In [1]: import numpy as np

In [2]: np.set_printoptions(precision=3, suppress=True, linewidth=200, floatmode="fixed")

In [3]: def rd(a):
   ...:     return np.round(a, 3) + 0
   ...: 

In [4]: data = np.array([[5.0, 1.0, 1.0, 1.0, 1.0],
   ...:     [1.0, 5.0, 1.0, 1.0, 1.0],
   ...:     [1.0, 1.0, 5.0, 1.0, 1.0],
   ...:     [1.0, 1.0, 1.0, 5.0, 1.0],
   ...:     [1.0, 1.0, 1.0, 1.0, 5.0]])

In [5]: w, V = np.linalg.eig(data)

In [6]: print(rd(w))
[4.000 9.000 4.000 4.000 4.000]

In [7]: print(rd(np.sort(np.linalg.eigvals(data @ data))))
[16.000 16.000 16.000 16.000 81.000]

In [8]: print(rd(np.prod(w)))
2304.0

In [9]: print(rd(np.sort(np.linalg.eigvals(data.T))))
[4.000 4.000 4.000 4.000 9.000]

In [10]: def softmax(z):
    ...:     e = np.exp(z - z.max(axis=-1, keepdims=True))
    ...:     return e / e.sum(axis=-1, keepdims=True)
    ...: 

In [11]: print(rd(softmax(data).sum(axis=1)))
[1.000 1.000 1.000 1.000 1.000]

In [12]: print(rd(softmax(data[3])))
[0.017 0.017 0.017 0.932 0.017]

In [13]: att = data @ data.T / np.sqrt(5)

In [14]: print(rd(softmax(att + np.triu(np.full(att.shape, -np.inf), 1))))
[[1.000 0.000 0.000 0.000 0.000]
 [0.001 0.999 0.000 0.000 0.000]
 [0.001 0.001 0.998 0.000 0.000]
 [0.001 0.001 0.001 0.998 0.000]
 [0.001 0.001 0.001 0.001 0.997]]

In [15]: print(rd(softmax(att)))
[[0.997 0.001 0.001 0.001 0.001]
 [0.001 0.997 0.001 0.001 0.001]
 [0.001 0.001 0.997 0.001 0.001]
 [0.001 0.001 0.001 0.997 0.001]
 [0.001 0.001 0.001 0.001 0.997]]
